$ ipython --no-banner

In [1]: import numpy as np

In [2]: import numpy.linalg as la

In [3]: np.set_printoptions(precision=2, suppress=True, linewidth=200)

In [4]: tidy = lambda a: np.round(a, 2) + 0

In [5]: mat = np.loadtxt("x.csv", delimiter=",")

In [6]: mat
Out[6]: 
array([[0., 2., 1., 2., 2., 1., 1., 1., 0.],
       [0., 0., 3., 0., 0., 1., 2., 3., 0.],
       [0., 0., 0., 0., 3., 0., 0., 0., 1.],
       [0., 0., 0., 0., 0., 0., 2., 2., 3.],
       [0., 0., 0., 0., 0., 2., 1., 1., 3.],
       [0., 0., 0., 0., 0., 0., 3., 3., 3.],
       [0., 0., 0., 0., 0., 0., 0., 3., 1.],
       [0., 0., 0., 0., 0., 0., 0., 0., 1.],
       [0., 0., 0., 0., 0., 0., 0., 0., 0.]])

In [7]: # columns 1 and 3 are equal

In [8]: np.abs(np.diag(la.qr(mat)[1])) > 1e-9
Out[8]: array([False, False, False, False, False, False, False, False, False])

In [9]: tidy(np.trace(la.pinv(mat) @ mat))
Out[9]: np.float64(7.0)

In [10]: try:
    ...:     la.inv(mat)
    ...: except la.LinAlgError as e:
    ...:     print(e)
    ...: 
Singular matrix

In [11]: rng = np.random.default_rng(4616)

In [12]: z = rng.permutation(9)

In [13]: z
Out[13]: array([6, 1, 2, 4, 3, 7, 5, 8, 0])

In [14]: A2 = mat[z][:, z]

In [15]: np.diag(A2)
Out[15]: array([0., 0., 0., 0., 0., 0., 0., 0., 0.])

In [16]: tidy(la.det(A2)), tidy(la.det(mat[z]))
Out[16]: (np.float64(0.0), np.float64(0.0))

In [17]: np.trace(A2)
Out[17]: np.float64(0.0)

In [18]: tidy(np.sort(np.abs(la.eigvals(A2))))
Out[18]: array([0., 0., 0., 0., 0., 0., 0., 0., 0.])

In [19]: np.allclose(A2, mat)
Out[19]: False

In [20]: A2
Out[20]: 
array([[0., 0., 0., 0., 0., 3., 0., 1., 0.],
       [2., 0., 3., 0., 0., 3., 1., 0., 0.],
       [0., 0., 0., 3., 0., 0., 0., 1., 0.],
       [1., 0., 0., 0., 0., 1., 2., 3., 0.],
       [2., 0., 0., 0., 0., 2., 0., 3., 0.],
       [0., 0., 0., 0., 0., 0., 0., 1., 0.],
       [3., 0., 0., 0., 0., 3., 0., 3., 0.],
       [0., 0., 0., 0., 0., 0., 0., 0., 0.],
       [1., 2., 1., 2., 2., 1., 1., 0., 0.]])

In [21]: w1 = np.array([[-1, -2, 0, 3, 0],
    ...:     [2, 2, 1, 3, 3],
    ...:     [1, 1, 3, -1, 1],
    ...:     [-2, -3, 0, -2, -1],
    ...:     [-1, 0, 3, 1, -3],
    ...:     [2, -3, 3, 0, 3],
    ...:     [3, 2, 1, -2, -1],
    ...:     [3, -2, -1, -3, -1],
    ...:     [3, 0, -3, -3, 0]])

In [22]: c = np.array([1, -1, -1, 2, 1])

In [23]: act = np.maximum(mat @ w1 + c, 0)

In [24]: tidy((act > 0).mean(axis=0))
Out[24]: array([1.  , 0.  , 0.33, 0.22, 0.56])

In [25]: (act > 0).astype(int)
Out[25]: 
array([[1, 0, 1, 0, 1],
       [1, 0, 1, 0, 1],
       [1, 0, 1, 1, 0],
       [1, 0, 0, 0, 0],
       [1, 0, 0, 0, 1],
       [1, 0, 0, 0, 0],
       [1, 0, 0, 0, 0],
       [1, 0, 0, 0, 1],
       [1, 0, 0, 1, 1]])

In [26]: cent = np.array([[-8, 9, 4], [-3, 0, 5], [5, -2, -1], [-1, -3, -3], [-7, 7, 8]])

In [27]: (act @ cent).round(6).argmax(axis=1)
Out[27]: array([1, 1, 0, 1, 1, 1, 1, 1, 1])

In [28]: w1 @ cent
Out[28]: 
array([[ 11, -18, -23],
       [-41,  28,  32],
       [ -2,  13,  17],
       [ 34, -19, -25],
       [ 43, -39, -34],
       [-13,  33,  14],
       [-16,  24,  19],
       [-13,  31,   4],
       [-36,  42,  24]])

In [29]: r = la.matrix_rank(mat)

In [30]: r
Out[30]: np.int64(7)

In [31]: ns = la.svd(mat)[2][r:].T

In [32]: [int(la.matrix_rank(mat[:i])) for i in range(1, len(mat) + 1)]
Out[32]: [1, 2, 3, 4, 5, 6, 7, 7, 7]

In [33]: tidy(ns @ ns.T)
Out[33]: 
array([[ 1. ,  0. ,  0. ,  0. ,  0. ,  0. ,  0. ,  0. ,  0. ],
       [ 0. ,  0.5,  0. , -0.5,  0. ,  0. ,  0. ,  0. ,  0. ],
       [ 0. ,  0. ,  0. ,  0. ,  0. ,  0. ,  0. ,  0. ,  0. ],
       [ 0. , -0.5,  0. ,  0.5,  0. ,  0. ,  0. ,  0. ,  0. ],
       [ 0. ,  0. ,  0. ,  0. ,  0. ,  0. ,  0. ,  0. ,  0. ],
       [ 0. ,  0. ,  0. ,  0. ,  0. ,  0. ,  0. ,  0. ,  0. ],
       [ 0. ,  0. ,  0. ,  0. ,  0. ,  0. ,  0. ,  0. ,  0. ],
       [ 0. ,  0. ,  0. ,  0. ,  0. ,  0. ,  0. ,  0. ,  0. ],
       [ 0. ,  0. ,  0. ,  0. ,  0. ,  0. ,  0. ,  0. ,  0. ]])

In [34]: m1 = np.loadtxt("arr.csv", delimiter=",")

In [35]: tidy(m1)
Out[35]: 
array([[ 0.62, -0.06,  0.25,  0.23, -0.02, -0.12, -0.1 ,  0.31],
       [-0.06,  0.5 , -0.08, -0.13, -0.43, -0.02, -0.17,  0.09],
       [ 0.25, -0.08,  0.77, -0.18, -0.11, -0.09,  0.08, -0.21],
       [ 0.23, -0.13, -0.18,  0.81, -0.13,  0.09,  0.  , -0.16],
       [-0.02, -0.43, -0.11, -0.13,  0.62, -0.08, -0.11,  0.04],
       [-0.12, -0.02, -0.09,  0.09, -0.08,  0.11,  0.24, -0.03],
       [-0.1 , -0.17,  0.08,  0.  , -0.11,  0.24,  0.84,  0.13],
       [ 0.31,  0.09, -0.21, -0.16,  0.04, -0.03,  0.13,  0.74]])

In [36]: u = np.array([1, 2, 2])

In [37]: tidy(np.cross(m1[1, :3], m1[7, :3]))
Out[37]: array([-0.1 , -0.04, -0.16])

In [38]: tidy(np.correlate(m1[1], m1[7], "full"))
Out[38]: array([-0.05,  0.36,  0.01, -0.12, -0.3 , -0.14, -0.22,  0.09,  0.26,  0.05, -0.04, -0.11, -0.04, -0.04,  0.03])
